% ipython --no-banner

In [1]: import numpy as np

In [2]: from numpy import linalg as LA

In [3]: np.set_printoptions(precision=2, suppress=True, linewidth=200, floatmode="fixed")

In [4]: feats = np.loadtxt("arr.csv", delimiter=",")

In [5]: print(feats)
[[ -0.40  -1.50   0.20   0.00]
 [  0.30   0.20   1.60   2.70]
 [  0.50  -0.80  -0.30  -0.40]
 [  1.30  -0.70  -0.40  -1.30]
 [ -0.10  -0.50  -0.50  -2.00]
 [ -0.10  -1.10   0.60  -3.00]
 [  1.00  -0.40  -1.20   0.50]
 [ 16.00  20.00 -48.00  -2.00]
 [ -0.40  -0.40  -0.50   1.70]
 [ -1.30  -0.40  -0.90  -0.80]]

In [6]: Y = np.c_[feats[:, :2] @ np.array([[-1, 2], [-1, -1]]), np.array([1, 3, 3, 3, 1, 2, 1, 1, 1, 1])]

In [7]: print(Y)
[[  1.90   0.70   1.00]
 [ -0.50   0.40   3.00]
 [  0.30   1.80   3.00]
 [ -0.60   3.30   3.00]
 [  0.60   0.30   1.00]
 [  1.20   0.90   2.00]
 [ -0.60   2.40   1.00]
 [-36.00  12.00   1.00]
 [  0.80  -0.40   1.00]
 [  1.70  -2.20   1.00]]

In [8]: print(LA.matrix_rank(Y))
3

In [9]: print(np.round(LA.lstsq(feats, Y[:, 0])[0], 2) + 0)
[-1.00 -1.00  0.00  0.00]

In [10]: print(LA.matrix_rank(np.c_[feats, Y]))
5

In [11]: print(np.round(LA.norm(Y - feats @ LA.lstsq(feats, Y)[0], axis=0), 2) + 0)
[0.00 0.00 4.15]

In [12]: proj = feats @ LA.solve(feats.T @ feats, feats.T)

In [13]: print(round(float(np.trace(proj)), 2))
4.0

In [14]: m1 = np.loadtxt("sample4.csv", delimiter=",")

In [15]: print(m1)
[[ 0.40 -1.68 -5.42 -0.73  6.40  1.79 -1.45  4.56]
 [-0.86  1.79 -1.06 -0.67 -7.61  1.79  2.73 -5.09]
 [ 0.19  0.79  8.46  1.59 -2.28 -4.04 -0.36 -1.91]
 [ 0.51  0.10  8.57  1.78  0.61 -4.57 -1.35  0.04]
 [ 0.91 -1.59  3.09  1.05  7.02 -2.75 -2.80  4.61]
 [-0.74  1.89  1.52 -0.15 -7.72  0.46  2.42 -5.28]
 [ 0.89 -1.22  5.35  1.43  5.74 -3.72 -2.66  3.64]
 [-0.82  0.89 -6.67 -1.63 -4.50  4.21  2.42 -2.75]
 [ 0.40 -1.69 -5.39 -0.72  6.42  1.77 -1.46  4.57]
 [-0.23  1.48  6.68  1.04 -5.38 -2.61  0.94 -3.93]
 [ 0.91 -1.57  3.29  1.08  6.94 -2.84 -2.80  4.54]
 [ 0.59 -0.11  8.38  1.79  1.44 -4.61 -1.61  0.61]
 [ 0.90 -1.36  4.62  1.31  6.24 -3.42 -2.74  4.01]
 [-0.89  1.72 -1.91 -0.83 -7.42  2.20  2.78 -4.93]
 [ 0.15 -1.37 -7.11 -1.16  4.90  2.92 -0.71  3.62]
 [ 0.89 -1.71  2.01  0.85  7.39 -2.25 -2.78  4.91]
 [-0.09  1.27  7.47  1.26 -4.43 -3.18  0.51 -3.32]
 [-0.50  1.78  4.56  0.52 -6.88 -1.26  1.73 -4.85]
 [-0.29 -0.60 -8.61 -1.67  1.47  4.26  0.65  1.37]
 [ 0.29  0.58  8.62  1.67 -1.41 -4.27 -0.67 -1.33]
 [-0.08 -0.99 -8.15 -1.48  3.18  3.74  0.01  2.50]
 [ 0.91 -1.41  4.35  1.27  6.41 -3.31 -2.76  4.14]
 [ 0.66 -0.33  8.04  1.78  2.35 -4.58 -1.88  1.24]
 [-0.24  1.49  6.60  1.02 -5.46 -2.56  0.97 -3.98]]

In [16]: lab = m1[:, 0] > np.median(m1[:, 0])

In [17]: r0 = m1[lab].mean(axis=0) - m1[~lab].mean(axis=0)

In [18]: print(((m1 - m1.mean(axis=0)) @ r0 > 0).astype(int))
[1 0 0 1 1 0 1 0 1 0 1 1 1 0 1 1 0 0 0 1 0 1 1 0]

In [19]: print(lab.astype(int))
[1 0 0 1 1 0 1 0 1 0 1 1 1 0 0 1 0 0 0 1 0 1 1 0]
